$ python3 -q
>>> import numpy as np
>>> from numpy import linalg as LA
>>> np.set_printoptions(precision=2, suppress=True, linewidth=160, floatmode="fixed")
>>> data = np.loadtxt("dump.csv", delimiter=",")
>>> data
array([[-27.49,   2.86, -16.33],
       [-18.49,  26.20,  -2.45],
       [-27.18,   2.13, -17.77],
       [  8.50,  44.07,   8.40],
       [  7.50,  46.48,   6.98],
       [-29.57,   2.12, -17.87],
       [-18.78,  26.46,  -1.88],
       [-19.44,  26.42,  -0.15],
       [  7.55,  44.67,   9.53],
       [  8.35,  44.18,   7.49],
       [-17.05,  26.65,  -0.78],
       [-17.65,  26.37,  -3.27],
       [-19.39,  26.89,  -1.29],
       [-27.39,   1.51, -18.37],
       [  7.68,  45.07,   8.41],
       [  8.69,  43.23,   7.79],
       [  8.20,  43.10,   8.09],
       [  8.29,  43.46,   7.28],
       [-17.94,  25.58,   0.16],
       [-17.02,  27.29,  -1.05],
       [-27.77,   1.47, -18.83],
       [  6.99,  43.97,   8.74],
       [  7.89,  44.40,  10.67],
       [-18.25,  27.61,  -3.04],
       [-28.85,   2.44, -17.57],
       [  6.76,  44.61,   7.47]])
>>> Ac = (data - data.mean(axis=0)) / data.std(axis=0)
>>> np.argwhere(np.abs(Ac) > 2)
array([], shape=(0, 2), dtype=int64)
>>> beta = LA.lstsq(np.delete(Ac, 2, axis=1), Ac[:, 2])[0]
>>> beta
array([-0.13,  1.11])
>>> round(float(1 - np.var(Ac[:, 2] - np.delete(Ac, 2, axis=1) @ beta)), 2)
0.99
>>> np.abs(beta).argmax()
np.int64(1)
>>> hat = data @ LA.solve(data.T @ data, data.T)
>>> round(np.trace(hat), 2)
np.float64(3.0)
>>> np.allclose(hat @ hat, hat)
True
>>> J = np.array([[13.0, 4.0, 4.0, 4.0],
...     [4.0, -2.0, 1.0, 1.0],
...     [4.0, 1.0, -2.0, 1.0],
...     [4.0, 1.0, 1.0, -2.0]])
>>> J
array([[13.00,  4.00,  4.00,  4.00],
       [ 4.00, -2.00,  1.00,  1.00],
       [ 4.00,  1.00, -2.00,  1.00],
       [ 4.00,  1.00,  1.00, -2.00]])
>>> out = J / LA.norm(J, axis=1, keepdims=True)
>>> C2 = out @ out.T
>>> C2
array([[1.00, 0.75, 0.75, 0.75],
       [0.75, 1.00, 0.59, 0.59],
       [0.75, 0.59, 1.00, 0.59],
       [0.75, 0.59, 0.59, 1.00]])
>>> round(np.degrees(np.arccos(np.clip(C2[2, 1], -1, 1))), 2)
np.float64(53.78)
>>> out = J[0, 0] * J[1:] - np.outer(J[1:, 0], J[0])
>>> out
array([[  0.00, -42.00,  -3.00,  -3.00],
       [  0.00,  -3.00, -42.00,  -3.00],
       [  0.00,  -3.00,  -3.00, -42.00]])
>>> np.flatnonzero(~out.round(6).any(axis=1))
array([], dtype=int64)
>>> LA.matrix_rank(out), LA.matrix_rank(J)
(np.int64(3), np.int64(4))
>>> def softmax(z):
...     e = np.exp(z - z.max(axis=-1, keepdims=True))
...     return e / e.sum(axis=-1, keepdims=True)
... 
>>> softmax(out).sum(axis=1)
array([1.00, 1.00, 1.00])
>>> att = out @ out.T / np.sqrt(4)
>>> softmax(att)
array([[1.00, 0.00, 0.00],
       [0.00, 1.00, 0.00],
       [0.00, 0.00, 1.00]])
>>> softmax(att)[2] @ out
array([  0.00,  -3.00,  -3.00, -42.00])
>>> arr = np.diag(5 * np.array([3, 3, -3])) + np.array([[1, 0, 2], [1, 2, 0], [2, 0, 1]])
>>> arr
array([[ 16,   0,   2],
       [  1,  17,   0],
       [  2,   0, -14]])
>>> f = np.array([-6, -2, 2])
>>> out = arr + np.outer(f, np.eye(3)[0])
>>> LA.matrix_rank(out - arr)
np.int64(1)
>>> out
array([[ 10.00,   0.00,   2.00],
       [ -1.00,  17.00,   0.00],
       [  4.00,   0.00, -14.00]])
>>> mat = np.array([[-1.3, 0.9, 0.6],
...     [0.0, -0.2, -0.1],
...     [0.2, 0.0, 0.6],
...     [0.2, -0.4, -0.2],
...     [-0.6, 0.1, -0.8],
...     [0.7, 0.9, 1.4],
...     [-0.1, 1.1, -0.5],
...     [-1.9, -0.4, 1.2],
...     [1.0, -0.8, 0.7],
...     [0.6, -0.8, 0.7],
...     [-0.1, 0.4, 0.0],
...     [1.8, -0.6, 0.5],
...     [3.3, 0.2, -1.5],
...     [-1.3, -0.1, -0.5],
...     [2.3, -1.4, 0.8],
...     [1.2, -0.1, 0.1],
...     [-2.0, -1.2, -0.3]])
>>> mat[15] *= 10
>>> mat
array([[-1.30,  0.90,  0.60],
       [ 0.00, -0.20, -0.10],
       [ 0.20,  0.00,  0.60],
       [ 0.20, -0.40, -0.20],
       [-0.60,  0.10, -0.80],
       [ 0.70,  0.90,  1.40],
       [-0.10,  1.10, -0.50],
       [-1.90, -0.40,  1.20],
       [ 1.00, -0.80,  0.70],
       [ 0.60, -0.80,  0.70],
       [-0.10,  0.40,  0.00],
       [ 1.80, -0.60,  0.50],
       [ 3.30,  0.20, -1.50],
       [-1.30, -0.10, -0.50],
       [ 2.30, -1.40,  0.80],
       [12.00, -1.00,  1.00],
       [-2.00, -1.20, -0.30]])
>>> out = mat / np.sqrt((mat ** 2).mean(axis=1, keepdims=True))
>>> out[16]
array([-1.47, -0.88, -0.22])
>>> LA.norm(out, axis=1)
array([1.73, 1.73, 1.73, 1.73, 1.73, 1.73, 1.73, 1.73, 1.73, 1.73, 1.73, 1.73, 1.73, 1.73, 1.73, 1.73, 1.73])
>>> LA.matrix_rank(out) == LA.matrix_rank(mat)
np.True_
>>> hat = mat @ LA.solve(mat.T @ mat, mat.T)
>>> np.diag(hat)
array([0.16, 0.01, 0.04, 0.03, 0.06, 0.37, 0.15, 0.21, 0.09, 0.10, 0.02, 0.05, 0.36, 0.04, 0.22, 0.82, 0.27])
>>> np.round(LA.eigvalsh(hat), 2) + 0
array([0.00, 0.00, 0.00, 0.00, 0.00, 0.00, 0.00, 0.00, 0.00, 0.00, 0.00, 0.00, 0.00, 0.00, 1.00, 1.00, 1.00])
>>> round(float(np.trace(hat)), 2)
3.0
>>> np.allclose(hat @ hat, hat)
True
